In [1]: import numpy as np

In [2]: np.set_printoptions(precision=3, suppress=True, linewidth=100)

In [3]: def tidy(a):
   ...:     return np.round(a, 3) + 0
   ...: 

In [4]: X = 4 * np.eye(4) + np.eye(4, k=1)

In [5]: print(X)
[[4. 1. 0. 0.]
 [0. 4. 1. 0.]
 [0. 0. 4. 1.]
 [0. 0. 0. 4.]]

In [6]: M2 = np.linalg.inv(X)

In [7]: print(tidy(np.linalg.det(X) * np.linalg.det(M2)))
1.0

In [8]: print(tidy(np.linalg.det(X) * M2))
[[ 64. -16.   4.  -1.]
 [  0.  64. -16.   4.]
 [  0.   0.  64. -16.]
 [  0.   0.   0.  64.]]

In [9]: print(np.allclose(M2, X.T))
False

In [10]: print((np.abs(M2) > 1e-9).astype(int))
[[1 1 1 1]
 [0 1 1 1]
 [0 0 1 1]
 [0 0 0 1]]

In [11]: print(tidy(M2))
[[ 0.25  -0.062  0.016 -0.004]
 [ 0.     0.25  -0.062  0.016]
 [ 0.     0.     0.25  -0.062]
 [ 0.     0.     0.     0.25 ]]

In [12]: print(tidy(np.linalg.cond(X)))
1.501

In [13]: mat = np.loadtxt("block4.csv", delimiter=",")

In [14]: print(tidy(mat))
[[-0.973 -0.125  0.069 -0.16   0.089]
 [ 0.    -0.187  0.741  0.599  0.239]
 [-0.134 -0.285 -0.617  0.714 -0.102]
 [ 0.134 -0.315 -0.23  -0.171  0.895]
 [-0.134  0.877 -0.115  0.276  0.352]]

In [15]: # orthonormal columns

In [16]: rng = np.random.default_rng(8404)

In [17]: lab = rng.permutation(5)

In [18]: M2 = mat[:, lab] * rng.choice([-1, 1], 5)

In [19]: print(tidy(M2))
[[ 0.16  -0.125 -0.069  0.973  0.089]
 [-0.599 -0.187 -0.741  0.     0.239]
 [-0.714 -0.285  0.617  0.134 -0.102]
 [ 0.171 -0.315  0.23  -0.134  0.895]
 [-0.276  0.877  0.115  0.134  0.352]]

In [20]: U, _, Vh = np.linalg.svd(mat.T @ M2)

In [21]: print(tidy(U @ Vh))
[[ 0.  0.  0. -1.  0.]
 [ 0.  1.  0.  0.  0.]
 [ 0.  0. -1.  0.  0.]
 [-1.  0.  0.  0.  0.]
 [ 0.  0.  0.  0.  1.]]

In [22]: print(lab)
[3 1 2 0 4]

In [23]: r0 = np.array([-5, -6, -9])

In [24]: print(tidy(np.correlate(mat[3], mat[0], "full")))
[ 0.012 -0.05   0.039 -0.017  0.     0.18   0.307  0.054 -0.87 ]

In [25]: print(mat.shape)
(5, 5)

In [26]: print(np.unravel_index(np.abs(mat).argmax(), mat.shape))
(np.int64(0), np.int64(0))

In [27]: print(tidy(np.linalg.norm(mat)))
2.236

In [28]: print(tidy(np.abs(mat).max()))
0.973

In [29]: vec = np.array([7, 5, 7, 3, 4])

In [30]: h = np.maximum(mat @ vec, 0)

In [31]: print(tidy(np.maximum(mat @ vec, 0) - np.maximum(-mat @ vec, 0)))
[-7.074  7.002 -4.947  0.82   4.877]

In [32]: print(tidy(np.maximum(mat @ (3 * vec), 0)))
[ 0.    21.006  0.     2.461 14.63 ]

In [33]: print(tidy(np.tanh(mat @ vec)))
[-1.     1.    -1.     0.675  1.   ]
